$ ipython --no-banner

In [1]: import numpy as np

In [2]: np.set_printoptions(precision=3, suppress=True, linewidth=140)

In [3]: rnd = lambda a: np.round(a, 3) + 0

In [4]: M = np.array([[-1, 1, 0], [-2, 2, -1], [2, -2, 2], [-2, 1, -1]])

In [5]: M[:, 2] = 4 * M[:, 0]

In [6]: print(M)
[[-1  1 -4]
 [-2  2 -8]
 [ 2 -2  8]
 [-2  1 -8]]

In [7]: # rank 2

In [8]: left, sig, vt = np.linalg.svd(M)

In [9]: print(np.argmax(sig[:-1] / (sig[1:] + 1e-6)) + 1)
2

In [10]: M2 = left[:, :2] @ np.diag(sig[:2]) @ vt[:2]

In [11]: print(np.linalg.matrix_rank(M2))
2

In [12]: print(rnd(np.linalg.norm(M - M2) / np.linalg.norm(M)))
0.0

In [13]: M2 = M / np.sqrt((M ** 2).mean(axis=1, keepdims=True))

In [14]: print(np.linalg.matrix_rank(M - M.mean(axis=1, keepdims=True)))
2

In [15]: print(rnd(np.linalg.norm(M2, axis=1)))
[1.732 1.732 1.732 1.732]

In [16]: print(rnd(M @ np.linalg.pinv(M) @ M))
[[-1.  1. -4.]
 [-2.  2. -8.]
 [ 2. -2.  8.]
 [-2.  1. -8.]]

In [17]: print(np.linalg.lstsq(M[:-1].T, M[-1])[2])
1

In [18]: print(np.abs(np.diag(np.linalg.qr(M)[1])) > 1e-9)
[ True  True False]

In [19]: mat = np.loadtxt("m.csv", delimiter=",")

In [20]: print(mat)
[[1.   0.7  0.49]
 [0.7  1.   0.7 ]
 [0.49 0.7  1.  ]]

In [21]: # symmetric

In [22]: rng = np.random.default_rng(20621)

In [23]: z = rng.permutation(3)

In [24]: print(z)
[2 1 0]

In [25]: M2 = mat[z][:, z]

In [26]: print(rnd(np.sort(np.abs(np.linalg.eigvals(M2)))))
[0.225 0.51  2.265]

In [27]: print(np.diag(M2))
[1. 1. 1.]

In [28]: x0 = np.array([4, -5, 2])

In [29]: y = mat @ x0

In [30]: c, lr = np.zeros(3), 1 / np.linalg.norm(mat, 2) ** 2

In [31]: for i in range(30):
    ...:     c -= lr * mat.T @ (mat @ c - y)
    ...:     if i % 5 == 0: print(i, round(np.linalg.norm(mat @ c - y), 3))
    ...: 
0 1.613
5 1.487
10 1.384
15 1.297
20 1.222
25 1.155

In [32]: print(rnd(c))
[ 1.67 -1.17  0.09]

In [33]: print(np.trace(mat))
3.0

In [34]: print(rnd(np.abs(np.linalg.eigvals(mat)).max()))
2.265

In [35]: print((mat + mat.T) / 2)
[[1.   0.7  0.49]
 [0.7  1.   0.7 ]
 [0.49 0.7  1.  ]]

In [36]: print((mat - mat.T) / 2)
[[0. 0. 0.]
 [0. 0. 0.]
 [0. 0. 0.]]

In [37]: q = mat.astype(float).copy()

In [38]: for j in range(3):
    ...:     q[:, j] -= q[:, :j] @ (q[:, :j].T @ q[:, j])
    ...:     q[:, j] /= np.linalg.norm(q[:, j])
    ...: 

In [39]: print(rnd(q.T @ mat))
[[1.315 1.325 1.118]
 [0.    0.473 0.554]
 [0.    0.    0.418]]

In [40]: print(rnd(q.T @ q))
[[1. 0. 0.]
 [0. 1. 0.]
 [0. 0. 1.]]

In [41]: arr = np.diag(3 * np.array([0, 1, 1, 3, 3])) + np.array([[5, 3, -5, -4, -4],
    ...:     [0, -4, -1, 4, 2],
    ...:     [-1, 4, -5, 0, 5],
    ...:     [5, -3, -4, -2, -5],
    ...:     [-5, 3, 0, 4, -2]])

In [42]: print(arr)
[[ 5  3 -5 -4 -4]
 [ 0 -1 -1  4  2]
 [-1  4 -2  0  5]
 [ 5 -3 -4  7 -5]
 [-5  3  0  4  7]]

In [43]: def softmax(z):
    ...:     e = np.exp(z - z.max(axis=-1, keepdims=True))
    ...:     return e / e.sum(axis=-1, keepdims=True)
    ...: 

In [44]: print(rnd(softmax(arr).sum(axis=1)))
[1. 1. 1. 1. 1.]

In [45]: print(rnd(softmax(arr[1])))
[0.016 0.006 0.006 0.857 0.116]

In [46]: print(rnd(softmax(arr[1] + 2)))
[0.016 0.006 0.006 0.857 0.116]

In [47]: att = arr @ arr.T / np.sqrt(5)

In [48]: print(rnd(softmax(att)))
[[1.    0.    0.    0.    0.   ]
 [0.    0.071 0.    0.27  0.66 ]
 [0.    0.    0.064 0.    0.936]
 [0.    0.    0.    1.    0.   ]
 [0.    0.    0.    0.    1.   ]]

In [49]: print(softmax(att).round(6).argmax(axis=1))
[0 4 4 3 4]

In [50]: m1 = np.array([[0.2, -0.3, -2.4],
    ...:     [-0.3, -1.6, 0.6],
    ...:     [0.5, 0.2, 1.1],
    ...:     [1.5, 0.4, -0.6],
    ...:     [-0.7, -0.4, 1.2],
    ...:     [0.4, -0.6, 0.9],
    ...:     [1.1, 0.1, -1.9],
    ...:     [0.3, -0.1, 0.8],
    ...:     [0.2, -1.0, 0.4],
    ...:     [1.3, 0.8, 0.4],
    ...:     [-0.2, -0.7, 0.0],
    ...:     [-3.5, -1.0, 1.6],
    ...:     [0.2, -1.0, 0.4],
    ...:     [-1.4, 0.9, 0.4],
    ...:     [-0.3, 2.0, 0.2],
    ...:     [0.1, -0.4, -1.2],
    ...:     [-1.7, 0.2, 0.5],
    ...:     [0.7, -1.5, -0.3],
    ...:     [0.5, -0.6, -0.5],
    ...:     [-0.5, -0.4, -0.7],
    ...:     [1.1, 0.5, 0.7]])

In [51]: m1[15] *= 20

In [52]: print(m1)
[[  0.2  -0.3  -2.4]
 [ -0.3  -1.6   0.6]
 [  0.5   0.2   1.1]
 [  1.5   0.4  -0.6]
 [ -0.7  -0.4   1.2]
 [  0.4  -0.6   0.9]
 [  1.1   0.1  -1.9]
 [  0.3  -0.1   0.8]
 [  0.2  -1.    0.4]
 [  1.3   0.8   0.4]
 [ -0.2  -0.7   0. ]
 [ -3.5  -1.    1.6]
 [  0.2  -1.    0.4]
 [ -1.4   0.9   0.4]
 [ -0.3   2.    0.2]
 [  2.   -8.  -24. ]
 [ -1.7   0.2   0.5]
 [  0.7  -1.5  -0.3]
 [  0.5  -0.6  -0.5]
 [ -0.5  -0.4  -0.7]
 [  1.1   0.5   0.7]]

In [53]: z = m1[:, 2] > np.median(m1[:, 2])

In [54]: r0 = m1[z].mean(axis=0) - m1[~z].mean(axis=0)

In [55]: print(rnd((((m1 - m1.mean(axis=0)) @ r0 > 0) == z).mean()))
0.524

In [56]: print(((m1 - m1.mean(axis=0)) @ r0 > 0).astype(int))
[0 1 1 1 1 1 0 1 1 1 1 1 1 1 1 0 1 1 1 1 1]

In [57]: print(np.argsort(-np.abs(r0).round(6), kind="stable"))
[2 0 1]

In [58]: E = np.array([[0.9, -0.3, 0.1, 0.3],
    ...:     [-0.3, 0.1, 0.3, 0.9],
    ...:     [0.1, 0.3, 0.9, -0.3],
    ...:     [0.3, 0.9, -0.3, 0.1]])

In [59]: # symmetric, so the eigenvalues are real

In [60]: z = rng.permutation(5)

In [61]: print(z)
[4 1 0 2 3]

In [62]: M2 = arr[z][:, z]

In [63]: print(rnd(np.linalg.det(M2)), rnd(np.linalg.det(arr[z])))
-573.0 573.0

In [64]: print(rnd(np.sort(np.abs(np.linalg.eigvals(M2)))))
[ 1.563  1.563  1.824 11.342 11.342]

In [65]: print(np.trace(M2))
16

In [66]: print(np.allclose(M2, arr))
False

In [67]: print(np.all(np.linalg.eigvalsh(E) > 0))
False

In [68]: try:
    ...:     np.linalg.cholesky(E)
    ...: except np.linalg.LinAlgError as e:
    ...:     print(repr(e))
    ...: 
LinAlgError('Matrix is not positive definite')

In [69]: print(rnd(np.linalg.eigvalsh(E).min()))
-1.0

In [70]: print(rnd(np.poly(E)))
[ 1. -2.  0.  2. -1.]

In [71]: print(rnd(np.linalg.det(E.T)))
-1.0

In [72]: Xs = (m1 - m1.mean(axis=0)) / m1.std(axis=0)

In [73]: print(rnd(Xs.std(axis=0)))
[1. 1. 1.]

In [74]: c = np.linalg.lstsq(np.delete(Xs, 0, axis=1), Xs[:, 0])[0]

In [75]: print(rnd(1 - np.var(Xs[:, 0] - np.delete(Xs, 0, axis=1) @ c)))
0.228

In [76]: print(np.abs(c).argmax())
1

In [77]: K = np.load("run7.npy")

In [78]: print(K)
[[-4  0  1 -4]
 [ 0  0 -5  2]
 [-4  0 -9  0]]

In [79]: evals, V = np.linalg.eigh(mat)

In [80]: print(rnd(V.T @ V))
[[1. 0. 0.]
 [0. 1. 0.]
 [0. 0. 1.]]

In [81]: print(rnd(np.linalg.eigvalsh(mat + -3 * np.eye(3))))
[-2.775 -2.49  -0.735]

In [82]: print(rnd(np.linalg.svd(mat, compute_uv=False)))
[2.265 0.51  0.225]

In [83]: print(rnd(V.T @ mat @ V))
[[0.225 0.    0.   ]
 [0.    0.51  0.   ]
 [0.    0.    2.265]]

In [84]: print((evals > 1e-8).sum(), (evals < -1e-8).sum())
3 0

In [85]: print(rnd(V @ np.diag(evals) @ V.T))
[[1.   0.7  0.49]
 [0.7  1.   0.7 ]
 [0.49 0.7  1.  ]]

In [86]: print(rnd(np.linalg.eigvalsh(mat @ mat)))
[0.051 0.26  5.129]

In [87]: left, sig, vt = np.linalg.svd(K, full_matrices=False)

In [88]: print(rnd(left.T @ left))
[[1. 0. 0.]
 [0. 1. 0.]
 [0. 0. 1.]]

In [89]: print(rnd(left.T @ K @ vt.T))
[[10.927  0.     0.   ]
 [ 0.     6.293  0.   ]
 [ 0.     0.     0.   ]]

In [90]: print(np.abs(left[:, 0]).round(6).argmax())
2

In [91]: print(rnd(vt @ vt.T))
[[1. 0. 0.]
 [0. 1. 0.]
 [0. 0. 1.]]

In [92]: print(rnd(sig))
[10.927  6.293  0.   ]

In [93]: print(left.shape, sig.shape, vt.shape)
(3, 3) (3,) (3, 4)

In [94]: print((sig > 1e-8).sum())
2

In [95]: print(np.allclose(left * sig @ vt, K))
True
